>>> import numpy as np
>>> np.set_printoptions(suppress=True, linewidth=140)
>>> F = np.array([[-2, 0, -2, 2, 1, -1, -1, -1, -2, -2],
...     [0, -1, 1, 2, 1, 0, 0, 0, -1, -1],
...     [-1, 0, 2, -2, -2, 2, 2, -1, -1, 2],
...     [0, -2, 0, 2, -1, 2, -2, 2, 1, 1],
...     [0, 1, 0, -1, 0, 2, 0, -2, 0, 0],
...     [1, 1, -2, 1, 2, -1, 0, 2, 1, 2]])
>>> F[1] = F[3]
>>> F
array([[-2,  0, -2,  2,  1, -1, -1, -1, -2, -2],
       [ 0, -2,  0,  2, -1,  2, -2,  2,  1,  1],
       [-1,  0,  2, -2, -2,  2,  2, -1, -1,  2],
       [ 0, -2,  0,  2, -1,  2, -2,  2,  1,  1],
       [ 0,  1,  0, -1,  0,  2,  0, -2,  0,  0],
       [ 1,  1, -2,  1,  2, -1,  0,  2,  1,  2]])
>>> blk = np.stack([F, -2 * F, F[::-1]])
>>> (blk @ F.T).shape
(3, 6, 6)
>>> blk.sum(axis=0)
array([[ 3,  1,  0, -1,  1,  0,  1,  3,  3,  4],
       [ 0,  3,  0, -3,  1,  0,  2, -4, -1, -1],
       [ 1, -2, -2,  4,  1,  0, -4,  3,  2, -1],
       [-1,  2,  2, -4, -1,  0,  4, -3, -2,  1],
       [ 0, -3,  0,  3, -1,  0, -2,  4,  1,  1],
       [-3, -1,  0,  1, -1,  0, -1, -3, -3, -4]])
>>> np.linalg.matrix_rank(blk.reshape(3, -1))
np.int64(2)
>>> ang = np.radians(180)
>>> Rm = np.eye(10)
>>> Rm[1, 1] = Rm[6, 6] = np.cos(ang)
>>> Rm[1, 6], Rm[6, 1] = -np.sin(ang), np.sin(ang)
>>> Rm.round(2) + 0
array([[ 1.,  0.,  0.,  0.,  0.,  0.,  0.,  0.,  0.,  0.],
       [ 0., -1.,  0.,  0.,  0.,  0.,  0.,  0.,  0.,  0.],
       [ 0.,  0.,  1.,  0.,  0.,  0.,  0.,  0.,  0.,  0.],
       [ 0.,  0.,  0.,  1.,  0.,  0.,  0.,  0.,  0.,  0.],
       [ 0.,  0.,  0.,  0.,  1.,  0.,  0.,  0.,  0.,  0.],
       [ 0.,  0.,  0.,  0.,  0.,  1.,  0.,  0.,  0.,  0.],
       [ 0.,  0.,  0.,  0.,  0.,  0., -1.,  0.,  0.,  0.],
       [ 0.,  0.,  0.,  0.,  0.,  0.,  0.,  1.,  0.,  0.],
       [ 0.,  0.,  0.,  0.,  0.,  0.,  0.,  0.,  1.,  0.],
       [ 0.,  0.,  0.,  0.,  0.,  0.,  0.,  0.,  0.,  1.]])
>>> B = F @ Rm.T
>>> np.round(np.linalg.det(Rm), 2), np.trace(Rm)
(np.float64(1.0), np.float64(6.0))
>>> np.round(np.linalg.svd(F, compute_uv=False), 2) + 0, np.round(np.linalg.svd(B, compute_uv=False), 2) + 0
(array([7.16, 6.49, 4.7 , 2.6 , 2.4 , 0.  ]), array([7.16, 6.49, 4.7 , 2.6 , 2.4 , 0.  ]))
>>> np.allclose(F @ F.T, B @ B.T)
True
>>> r = np.linalg.matrix_rank(F)
>>> r
np.int64(5)
>>> N = np.linalg.svd(F)[2][r:].T
>>> np.allclose(F @ N, 0)
True
>>> np.linalg.matrix_rank(F.T @ F), np.linalg.matrix_rank(F @ F.T)
(np.int64(5), np.int64(5))
>>> [int(np.linalg.matrix_rank(F[:i])) for i in range(1, len(F) + 1)]
[1, 2, 3, 3, 4, 5]
>>> N.shape
(10, 5)
>>> Uu, sig, Vt = np.linalg.svd(F)
>>> V = Vt[:(sig > 1e-8).sum()]
>>> rng = np.random.default_rng(2306)
>>> x = F[3] + -3 * F[4] + rng.integers(2) * np.eye(10)[8]
>>> x
array([ 0., -5.,  0.,  5., -1., -4., -2.,  8.,  2.,  1.])
>>> np.round(np.diag(V.T @ V), 2)
array([0.45, 0.38, 0.45, 0.43, 0.36, 0.78, 0.42, 0.56, 0.44, 0.73])
>>> round(np.linalg.norm(x - V.T @ V @ x), 2)
np.float64(0.75)
>>> Uu, sig, Vt = np.linalg.svd(F)
>>> sig.round(2) + 0
array([7.16, 6.49, 4.7 , 2.6 , 2.4 , 0.  ])
>>> np.argmax(sig[:-1] / (sig[1:] + 1e-6)) + 1
np.int64(5)
>>> B = Uu[:, :5] @ np.diag(sig[:5]) @ Vt[:5]
>>> round(np.abs(F - B).max(), 2)
np.float64(0.0)
>>> np.linalg.matrix_rank(F, rtol=0.05)
np.int64(5)
>>> round(float(np.linalg.norm(F - B) / np.linalg.norm(F)), 2)
0.0
>>> round(float(np.linalg.norm(F - B, 2)), 2), np.round(sig[5], 2)
(0.0, np.float64(0.0))
>>> B.round(2) + 0
array([[-2.,  0., -2.,  2.,  1., -1., -1., -1., -2., -2.],
       [ 0., -2.,  0.,  2., -1.,  2., -2.,  2.,  1.,  1.],
       [-1.,  0.,  2., -2., -2.,  2.,  2., -1., -1.,  2.],
       [ 0., -2.,  0.,  2., -1.,  2., -2.,  2.,  1.,  1.],
       [ 0.,  1.,  0., -1.,  0.,  2.,  0., -2.,  0.,  0.],
       [ 1.,  1., -2.,  1.,  2., -1.,  0.,  2.,  1.,  2.]])
>>> arr = np.array([[-3, 4, 5, -2], [-2, -3, 4, 5], [5, -2, -3, 4], [4, 5, -2, -3]])
>>> # looks like rank 3
>>> [round(float(x), 2) for x in np.linalg.svd(arr, compute_uv=False)[:3]]
[10.0, 10.0, 4.0]
>>> round(np.linalg.norm(arr, 2) / np.linalg.norm(arr), 2)
np.float64(0.68)
>>> x = np.array([1, 3, 2, 2])
>>> h1 = np.maximum(arr @ x, 0)
>>> np.maximum(arr @ (3 * x), 0)
array([45, 21,  3, 27])
>>> np.round(np.tanh(arr @ x), 2)
array([1.  , 1.  , 0.76, 1.  ])
>>> arr.T @ h1
array([-18,  82,  82, -18])
>>> np.maximum(arr @ x, 0) - np.maximum(-arr @ x, 0)
array([15,  7,  1,  9])
>>> np.flatnonzero(h1 > 1e-9)
array([0, 1, 2, 3])
>>> feats = np.maximum(np.array([[2, -1, 3],
...     [3, -2, -1],
...     [1, -3, 0],
...     [-2, 0, 0],
...     [3, -3, 2],
...     [1, -2, 0],
...     [-1, 2, -2],
...     [-1, 3, 2],
...     [1, 2, 1],
...     [3, -1, -1],
...     [-2, -2, -2],
...     [0, -1, 0],
...     [2, -1, 3],
...     [3, 2, -2],
...     [0, 2, 1],
...     [1, -3, -2],
...     [-2, 1, -1],
...     [-3, 3, -1],
...     [-1, 1, 2],
...     [3, 3, -2],
...     [3, -1, 2],
...     [0, 0, -1],
...     [-2, -3, -1],
...     [2, 3, 1],
...     [0, 1, -2],
...     [1, -3, 3]]) @ np.array([[5, 2, -2, -1], [-3, -5, -1, 2], [2, 5, -3, -2]]) + np.array([-3, -3, 1, -3]), 0)
>>> feats
array([[16, 21,  0,  0],
       [16,  8,  0,  0],
       [11, 14,  2,  0],
       [ 0,  0,  5,  0],
       [25, 28,  0,  0],
       [ 8,  9,  1,  0],
       [ 0,  0,  7,  6],
       [ 0,  0,  0,  0],
       [ 0,  0,  0,  0],
       [13,  3,  0,  0],
       [ 0,  0, 13,  0],
       [ 0,  2,  2,  0],
       [16, 21,  0,  0],
       [ 2,  0,  0,  2],
       [ 0,  0,  0,  0],
       [ 7,  4,  8,  0],
       [ 0,  0,  7,  3],
       [ 0,  0,  7,  8],
       [ 0,  0,  0,  0],
       [ 0,  0,  0,  4],
       [19, 18,  0,  0],
       [ 0,  0,  4,  0],
       [ 0,  3, 11,  0],
       [ 0,  0,  0,  0],
       [ 0,  0,  6,  3],
       [17, 29,  0,  0]])
>>> # row 8 repeats row 7
>>> D = np.linalg.norm(feats[:, None] - feats[None], axis=-1)
>>> np.linalg.matrix_rank(D ** 2)
np.int64(6)
>>> np.unravel_index(D.round(6).argmax(), D.shape)
(np.int64(4), np.int64(10))
>>> (D + 1e9 * np.eye(26)).round(6).argmin(axis=1)
array([12,  9,  5, 21, 25,  2, 17,  8,  7,  1, 22,  7,  0,  7,  7, 22, 24,  6,  7, 13,  0,  3, 10,  7, 16,  0])
>>> D.shape
(26, 26)
